% ipython --no-banner

In [1]: import numpy as np

In [2]: np.set_printoptions(precision=1, suppress=True, linewidth=140)

In [3]: feats = -3 * np.eye(4) + np.ones((4, 4))

In [4]: feats
Out[4]: 
array([[-2.,  1.,  1.,  1.],
       [ 1., -2.,  1.,  1.],
       [ 1.,  1., -2.,  1.],
       [ 1.,  1.,  1., -2.]])

In [5]: C2 = feats.T @ feats

In [6]: np.linalg.matrix_rank(C2)
Out[6]: np.int64(4)

In [7]: C2
Out[7]: 
array([[ 7., -2., -2., -2.],
       [-2.,  7., -2., -2.],
       [-2., -2.,  7., -2.],
       [-2., -2., -2.,  7.]])

In [8]: np.allclose(C2, C2.T)
Out[8]: True

In [9]: np.linalg.svd(feats, compute_uv=False) ** 2
Out[9]: array([9., 9., 9., 1.])

In [10]: (feats @ feats.T).shape
Out[10]: (4, 4)

In [11]: rng = np.random.default_rng(59726)

In [12]: A2 = feats + rng.integers(-2, 3, (4, 3)) @ rng.integers(-2, 3, (3, 4))

In [13]: A2
Out[13]: 
array([[-4.,  6.,  4.,  3.],
       [ 7., -9.,  0., -6.],
       [ 7., -2.,  1., -3.],
       [-3.,  3., -1.,  2.]])

In [14]: A2 - feats
Out[14]: 
array([[-2.,  5.,  3.,  2.],
       [ 6., -7., -1., -7.],
       [ 6., -3.,  3., -4.],
       [-4.,  2., -2.,  4.]])

In [15]: np.round(np.linalg.svd(A2 - feats, compute_uv=False), 1) + 0
Out[15]: array([15.8,  5.9,  1.4,  0. ])

In [16]: O, r_ = np.linalg.qr(feats)

In [17]: round(float(abs(r_[0, 0])), 1), np.round(np.linalg.norm(feats[:, 0]), 1)
Out[17]: (2.6, np.float64(2.6))

In [18]: O @ r_
Out[18]: 
array([[-2.,  1.,  1.,  1.],
       [ 1., -2.,  1.,  1.],
       [ 1.,  1., -2.,  1.],
       [ 1.,  1.,  1., -2.]])

In [19]: np.allclose(r_.T @ r_, feats.T @ feats)
Out[19]: True

In [20]: O.shape, r_.shape
Out[20]: ((4, 4), (4, 4))

In [21]: r_
Out[21]: 
array([[ 2.6, -0.8, -0.8, -0.8],
       [ 0. ,  2.5, -1. , -1. ],
       [ 0. ,  0. ,  2.3, -1.5],
       [ 0. ,  0. ,  0. ,  1.7]])

In [22]: O.round(1) + 0
Out[22]: 
array([[-0.8,  0.2,  0.3,  0.6],
       [ 0.4, -0.7,  0.3,  0.6],
       [ 0.4,  0.5, -0.5,  0.6],
       [ 0.4,  0.5,  0.8,  0. ]])

In [23]: np.abs(np.diag(r_))
Out[23]: array([2.6, 2.5, 2.3, 1.7])

In [24]: np.round(O.T @ O, 1) + 0
Out[24]: 
array([[1., 0., 0., 0.],
       [0., 1., 0., 0.],
       [0., 0., 1., 0.],
       [0., 0., 0., 1.]])
